In [1]: import numpy as np

In [2]: from numpy import linalg as LA

In [3]: np.set_printoptions(precision=3, suppress=True, linewidth=100)

In [4]: F = np.array([[0, 2, 2, 2], [2, 0, 1, 3], [2, 1, 2, 3], [2, 3, 3, 4]])

In [5]: ev, V = LA.eigh(F)

In [6]: vec = np.array([1, -1, 0, -3])

In [7]: LA.eigvalsh(F[1:, 1:])
Out[7]: array([-1.724,  0.313,  7.411])

In [8]: np.abs(F).sum(axis=1).max(), round(np.abs(ev).max(), 3)
Out[8]: (np.int64(12), np.float64(8.693))

In [9]: round(float(vec @ F @ vec / (vec @ vec)), 3), round(float(ev[0]), 3), round(ev[-1], 3)
Out[9]: (3.455, -2.45, np.float64(8.693))

In [10]: (np.sign(V[:, -1].round(6)) == np.sign(V[0, -1].round(6))).astype(int)
Out[10]: array([1, 1, 1, 1])

In [11]: V * np.maximum(ev, 0) @ V.T
Out[11]: 
array([[1.13 , 1.177, 1.529, 2.188],
       [1.177, 1.317, 1.478, 2.382],
       [1.529, 1.478, 2.221, 2.831],
       [2.188, 2.382, 2.831, 4.353]])

In [12]: Q = F.astype(float).copy()

In [13]: for j in range(4):
    ...:     Q[:, j] -= Q[:, :j] @ (Q[:, :j].T @ Q[:, j])
    ...:     Q[:, j] /= LA.norm(Q[:, j])
    ...: 

In [14]: np.round(Q.T @ Q, 3) + 0
Out[14]: 
array([[1., 0., 0., 0.],
       [0., 1., 0., 0.],
       [0., 0., 1., 0.],
       [0., 0., 0., 1.]])

In [15]: Q.round(3) + 0
Out[15]: 
array([[ 0.   ,  0.679,  0.654,  0.333],
       [ 0.577, -0.453,  0.131,  0.667],
       [ 0.577, -0.113,  0.458, -0.667],
       [ 0.577,  0.566, -0.588,  0.   ]])

In [16]: ev, V = LA.eigh(F)

In [17]: LA.eigvalsh(F @ F)
Out[17]: array([ 0.108,  0.327,  6.002, 75.564])

In [18]: np.round(V @ np.diag(ev) @ V.T, 3) + 0
Out[18]: 
array([[0., 2., 2., 2.],
       [2., 0., 1., 3.],
       [2., 1., 2., 3.],
       [2., 3., 3., 4.]])

In [19]: np.round(V.T @ F @ V, 3) + 0
Out[19]: 
array([[-2.45 ,  0.   ,  0.   ,  0.   ],
       [ 0.   , -0.572,  0.   ,  0.   ],
       [ 0.   ,  0.   ,  0.329,  0.   ],
       [ 0.   ,  0.   ,  0.   ,  8.693]])

In [20]: LA.eigvalsh(F + 4 * np.eye(4))
Out[20]: array([ 1.55 ,  3.428,  4.329, 12.693])

In [21]: ev.sum(), np.trace(F)
Out[21]: (np.float64(6.0), np.int64(6))

In [22]: np.abs(V[:, -1]).round(6).argmax()
Out[22]: np.int64(3)

In [23]: (ev > 1e-8).sum(), (ev < -1e-8).sum()
Out[23]: (np.int64(2), np.int64(2))

In [24]: np.abs(V[:, -1])
Out[24]: array([0.36 , 0.381, 0.48 , 0.704])

In [25]: ev
Out[25]: array([-2.45 , -0.572,  0.329,  8.693])

In [26]: np.round(V.T @ V, 3) + 0
Out[26]: 
array([[1., 0., 0., 0.],
       [0., 1., 0., 0.],
       [0., 0., 1., 0.],
       [0., 0., 0., 1.]])

In [27]: rng = np.random.default_rng(375444)

In [28]: lab = rng.permutation(4)

In [29]: lab
Out[29]: array([2, 3, 0, 1])

In [30]: B = F[lab][:, lab]

In [31]: round(LA.det(B), 3), round(float(LA.det(F[lab])), 3)
Out[31]: (np.float64(4.0), 4.0)

In [32]: B
Out[32]: 
array([[2, 3, 2, 1],
       [3, 4, 2, 3],
       [2, 2, 0, 2],
       [1, 3, 2, 0]])

In [33]: np.allclose(B, F)
Out[33]: False

In [34]: np.trace(B)
Out[34]: np.int64(6)

In [35]: np.sort(np.abs(LA.eigvals(B)))
Out[35]: array([0.329, 0.572, 2.45 , 8.693])

In [36]: np.round(LA.norm(F[0] - F[2]), 3)
Out[36]: np.float64(2.449)

In [37]: np.round(LA.norm(F, 1), 3), round(float(LA.norm(F, np.inf)), 3)
Out[37]: (np.float64(12.0), 12.0)

In [38]: M = np.loadtxt("arr.csv", delimiter=",")

In [39]: M
Out[39]: 
array([[ 4., -3., -3., -2., -5.,  4.,  5., -2.,  0.,  3.],
       [-3., -6.,  4., -4.,  2., -1., -1., -5.,  0., -5.],
       [-3.,  4.,  6.,  4., -2.,  1.,  0.,  4., -2.,  2.],
       [-2., -4.,  4., -6.,  3., -1.,  3.,  3.,  4., -1.],
       [-5.,  2., -2.,  3., -2.,  2.,  5.,  0.,  4., -3.],
       [ 4., -1.,  1., -1.,  2.,  0., -3.,  4.,  0.,  0.],
       [ 5., -1.,  0.,  3.,  5., -3., -6.,  0., -2., -4.],
       [-2., -5.,  4.,  3.,  0.,  4.,  0.,  6.,  2., -3.],
       [ 0.,  0., -2.,  4.,  4.,  0., -2.,  2.,  2., -1.],
       [ 3., -5.,  2., -1., -3.,  0., -4., -3., -1., -4.]])

In [40]: lab = rng.permutation(10)

In [41]: B = M[:, lab] * rng.choice([-1, 1], 10)

In [42]: B
Out[42]: 
array([[-3., -3., -3., -5.,  0.,  4.,  4., -2., -2., -5.],
       [ 5., -6.,  4.,  1.,  0., -3., -1., -5., -4.,  2.],
       [-2.,  4.,  6., -0., -2., -3.,  1.,  4.,  4., -2.],
       [ 1., -4.,  4., -3.,  4., -2., -1.,  3., -6.,  3.],
       [ 3.,  2., -2., -5.,  4., -5.,  2.,  0.,  3., -2.],
       [-0., -1.,  1.,  3.,  0.,  4.,  0.,  4., -1.,  2.],
       [ 4., -1.,  0.,  6., -2.,  5., -3.,  0.,  3.,  5.],
       [ 3., -5.,  4., -0.,  2., -2.,  4.,  6.,  3.,  0.],
       [ 1.,  0., -2.,  2.,  2.,  0.,  0.,  2.,  4.,  4.],
       [ 4., -5.,  2.,  4., -1.,  3.,  0., -3., -1., -3.]])

In [43]: left, _, Vh = LA.svd(M.T @ B)

In [44]: np.round(LA.lstsq(M, B)[0], 3) + 0
Out[44]: 
array([[ 0.,  0.,  0.,  0.,  0.,  1.,  0.,  0.,  0.,  0.],
       [ 0.,  1.,  0.,  0.,  0.,  0.,  0.,  0.,  0.,  0.],
       [ 0.,  0.,  1.,  0.,  0.,  0.,  0.,  0.,  0.,  0.],
       [ 0.,  0.,  0.,  0.,  0.,  0.,  0.,  0.,  1.,  0.],
       [ 0.,  0.,  0.,  0.,  0.,  0.,  0.,  0.,  0.,  1.],
       [ 0.,  0.,  0.,  0.,  0.,  0.,  1.,  0.,  0.,  0.],
       [ 0.,  0.,  0., -1.,  0.,  0.,  0.,  0.,  0.,  0.],
       [ 0.,  0.,  0.,  0.,  0.,  0.,  0.,  1.,  0.,  0.],
       [ 0.,  0.,  0.,  0.,  1.,  0.,  0.,  0.,  0.,  0.],
       [-1.,  0.,  0.,  0.,  0.,  0.,  0.,  0.,  0.,  0.]])

In [45]: np.round(left @ Vh, 3) + 0
Out[45]: 
array([[ 0.,  0.,  0.,  0.,  0.,  1.,  0.,  0.,  0.,  0.],
       [ 0.,  1.,  0.,  0.,  0.,  0.,  0.,  0.,  0.,  0.],
       [ 0.,  0.,  1.,  0.,  0.,  0.,  0.,  0.,  0.,  0.],
       [ 0.,  0.,  0.,  0.,  0.,  0.,  0.,  0.,  1.,  0.],
       [ 0.,  0.,  0.,  0.,  0.,  0.,  0.,  0.,  0.,  1.],
       [ 0.,  0.,  0.,  0.,  0.,  0.,  1.,  0.,  0.,  0.],
       [ 0.,  0.,  0., -1.,  0.,  0.,  0.,  0.,  0.,  0.],
       [ 0.,  0.,  0.,  0.,  0.,  0.,  0.,  1.,  0.,  0.],
       [ 0.,  0.,  0.,  0.,  1.,  0.,  0.,  0.,  0.,  0.],
       [-1.,  0.,  0.,  0.,  0.,  0.,  0.,  0.,  0.,  0.]])

In [46]: B = M / np.sqrt((M ** 2).mean(axis=1, keepdims=True))

In [47]: LA.norm(B, axis=1)
Out[47]: array([3.162, 3.162, 3.162, 3.162, 3.162, 3.162, 3.162, 3.162, 3.162, 3.162])

In [48]: B[0]
Out[48]: array([ 1.169, -0.877, -0.877, -0.585, -1.462,  1.169,  1.462, -0.585,  0.   ,  0.877])

In [49]: LA.matrix_rank(M - M.mean(axis=1, keepdims=True))
Out[49]: np.int64(9)

In [50]: r0, v = M[3], M[5]

In [51]: r0 @ v
Out[51]: np.float64(15.0)

In [52]: r0 @ r0
Out[52]: np.float64(117.0)

In [53]: p = (r0 @ v) / (r0 @ r0) * r0

In [54]: round(float(LA.norm(r0 + v) ** 2 + LA.norm(r0 - v) ** 2), 3)
Out[54]: 330.0

In [55]: LA.matrix_rank(np.outer(r0, v))
Out[55]: np.int64(1)

In [56]: v - p
Out[56]: array([ 4.256, -0.487,  0.487, -0.231,  1.615,  0.128, -3.385,  3.615, -0.513,  0.128])

In [57]: np.outer(r0, v)
Out[57]: 
array([[ -8.,   2.,  -2.,   2.,  -4.,  -0.,   6.,  -8.,  -0.,  -0.],
       [-16.,   4.,  -4.,   4.,  -8.,  -0.,  12., -16.,  -0.,  -0.],
       [ 16.,  -4.,   4.,  -4.,   8.,   0., -12.,  16.,   0.,   0.],
       [-24.,   6.,  -6.,   6., -12.,  -0.,  18., -24.,  -0.,  -0.],
       [ 12.,  -3.,   3.,  -3.,   6.,   0.,  -9.,  12.,   0.,   0.],
       [ -4.,   1.,  -1.,   1.,  -2.,  -0.,   3.,  -4.,  -0.,  -0.],
       [ 12.,  -3.,   3.,  -3.,   6.,   0.,  -9.,  12.,   0.,   0.],
       [ 12.,  -3.,   3.,  -3.,   6.,   0.,  -9.,  12.,   0.,   0.],
       [ 16.,  -4.,   4.,  -4.,   8.,   0., -12.,  16.,   0.,   0.],
       [ -4.,   1.,  -1.,   1.,  -2.,  -0.,   3.,  -4.,  -0.,  -0.]])
